In [1]: import numpy as np

In [2]: from numpy import linalg as LA

In [3]: np.set_printoptions(precision=2, suppress=True, linewidth=100, sign=" ")

In [4]: arr = np.load("sample18.npy")

In [5]: arr.round(2) + 0
Out[5]: 
array([[-8.72, -1.63,  1.77,  0.29, 11.07, -1.63],
       [-8.2 , -1.48,  1.67,  0.4 , 10.68, -1.48],
       [-7.77, -1.36,  1.59,  0.49, 10.34, -1.36],
       [-7.35, -1.25,  1.51,  0.58, 10.02, -1.25],
       [-5.14, -0.69,  1.06,  0.96,  8.12, -0.69],
       [-3.37, -0.3 ,  0.66,  1.15,  6.34, -0.3 ],
       [-3.26, -0.28,  0.63,  1.16,  6.22, -0.28],
       [-2.49, -0.14,  0.44,  1.19,  5.3 , -0.14],
       [-1.75, -0.05,  0.23,  1.15,  4.29, -0.05],
       [-1.71, -0.04,  0.22,  1.14,  4.21, -0.04],
       [-1.34, -0.01,  0.11,  1.09,  3.63, -0.01],
       [-1.17,  0.  ,  0.06,  1.05,  3.33,  0.  ],
       [-1.1 ,  0.  ,  0.03,  1.03,  3.19,  0.  ],
       [-0.51, -0.04, -0.17,  0.74,  1.81, -0.04],
       [-0.45, -0.05, -0.2 ,  0.68,  1.62, -0.05],
       [-0.28, -0.11, -0.25,  0.44,  0.91, -0.11],
       [-0.25, -0.13, -0.25,  0.37,  0.73, -0.13],
       [-0.2 , -0.15, -0.24,  0.24,  0.45, -0.15],
       [-0.12, -0.12, -0.14,  0.06,  0.09, -0.12],
       [ 0.79,  0.74,  0.53,  0.35,  0.44,  0.74],
       [ 0.95,  0.88,  0.61,  0.45,  0.55,  0.88],
       [ 1.97,  1.71,  1.05,  1.08,  1.22,  1.71],
       [ 2.3 ,  1.97,  1.17,  1.28,  1.43,  1.97],
       [ 2.31,  1.98,  1.17,  1.28,  1.43,  1.98],
       [ 2.75,  2.32,  1.32,  1.57,  1.71,  2.32],
       [ 6.05,  4.76,  2.28,  3.67,  3.56,  4.76],
       [ 7.99,  6.13,  2.75,  4.9 ,  4.55,  6.13],
       [10.25,  7.68,  3.24,  6.32,  5.62,  7.68],
       [13.27,  9.73,  3.85,  8.2 ,  6.98,  9.73],
       [13.42,  9.83,  3.88,  8.29,  7.04,  9.83],
       [24.54, 17.07,  5.78, 15.12, 11.47, 17.07],
       [24.71, 17.18,  5.8 , 15.22, 11.53, 17.18]])

In [6]: cov = np.cov(arr, rowvar=False)

In [7]: arr.std(axis=0)
Out[7]: array([ 7.95,  4.85,  1.62,  3.89,  3.66,  4.85])

In [8]: np.median(arr, axis=0)
Out[8]: array([-0.26, -0.02,  0.85,  1.08,  3.92, -0.02])

In [9]: np.argsort(-arr.std(axis=0).round(6), kind="stable")
Out[9]: array([ 0,  1,  5,  3,  4,  2])

In [10]: print(np.argwhere(np.triu(np.abs(np.corrcoef(arr.T)) > 0.8, 1)))
[[ 0  1]
 [ 0  2]
 [ 0  3]
 [ 0  5]
 [ 1  2]
 [ 1  3]
 [ 1  5]
 [ 2  3]
 [ 2  5]
 [ 3  5]]

In [11]: np.polyfit(arr[:, 2], arr[:, 4], 1)
Out[11]: array([ 1.49,  2.72])

In [12]: ang = np.radians(30)

In [13]: r_ = np.eye(6)

In [14]: r_[5, 5] = r_[3, 3] = np.cos(ang)

In [15]: r_[5, 3], r_[3, 5] = -np.sin(ang), np.sin(ang)

In [16]: r_
Out[16]: 
array([[ 1.  ,  0.  ,  0.  ,  0.  ,  0.  ,  0.  ],
       [ 0.  ,  1.  ,  0.  ,  0.  ,  0.  ,  0.  ],
       [ 0.  ,  0.  ,  1.  ,  0.  ,  0.  ,  0.  ],
       [ 0.  ,  0.  ,  0.  ,  0.87,  0.  ,  0.5 ],
       [ 0.  ,  0.  ,  0.  ,  0.  ,  1.  ,  0.  ],
       [ 0.  ,  0.  ,  0.  , -0.5 ,  0.  ,  0.87]])

In [17]: A2 = arr @ r_.T

In [18]: np.round(LA.svd(arr, compute_uv=False), 2) + 0, np.round(LA.svd(A2, compute_uv=False), 2) + 0
Out[18]: 
(array([ 69.99,  32.04,   3.07,   0.  ,   0.  ,   0.  ]),
 array([ 69.99,  32.04,   3.07,   0.  ,   0.  ,   0.  ]))

In [19]: np.allclose(LA.norm(arr, axis=1), LA.norm(A2, axis=1))
Out[19]: True

In [20]: d = LA.norm(arr[:, None] - arr[None], axis=-1)

In [21]: d[:5, :5]
Out[21]: 
array([[ 0.  ,  0.7 ,  1.29,  1.85,  4.92],
       [ 0.7 ,  0.  ,  0.59,  1.15,  4.23],
       [ 1.29,  0.59,  0.  ,  0.56,  3.64],
       [ 1.85,  1.15,  0.56,  0.  ,  3.08],
       [ 4.92,  4.23,  3.64,  3.08,  0.  ]])

In [22]: np.flatnonzero(d[4] < d.mean() / 2)
Out[22]: array([  0,   1,   2,   3,   4,   5,   6,   7,   8,   9,  10])

In [23]: d[4].round(6).argsort(kind="stable")[:4]
Out[23]: array([ 4,  5,  6,  3])

In [24]: cov = arr.T @ arr

In [25]: print(np.round(np.trace(cov), 2), round(float((arr ** 2).sum()), 2))
5933.83 5933.83

In [26]: np.round(LA.svd(arr, compute_uv=False) ** 2, 2) + 0
Out[26]: array([ 4897.92,  1026.49,     9.42,     0.  ,     0.  ,     0.  ])

In [27]: np.diag(cov)
Out[27]: array([ 2121.92,   923.31,   139.71,   693.86,  1131.72,   923.31])

In [28]: J = np.array([[1.0, 0.2], [0.2, 1.0]])

In [29]: A2 = LA.inv(J)

In [30]: print(np.allclose(A2, J.T))
False

In [31]: (np.abs(A2) > 1e-9).astype(int)
Out[31]: 
array([[ 1,  1],
       [ 1,  1]])

In [32]: round(float(LA.det(J) * LA.det(A2)), 2)
Out[32]: 1.0

In [33]: round(float(LA.slogdet(J)[0]), 2)
Out[33]: 1.0

In [34]: LA.inv(A2)
Out[34]: 
array([[ 1. ,  0.2],
       [ 0.2,  1. ]])
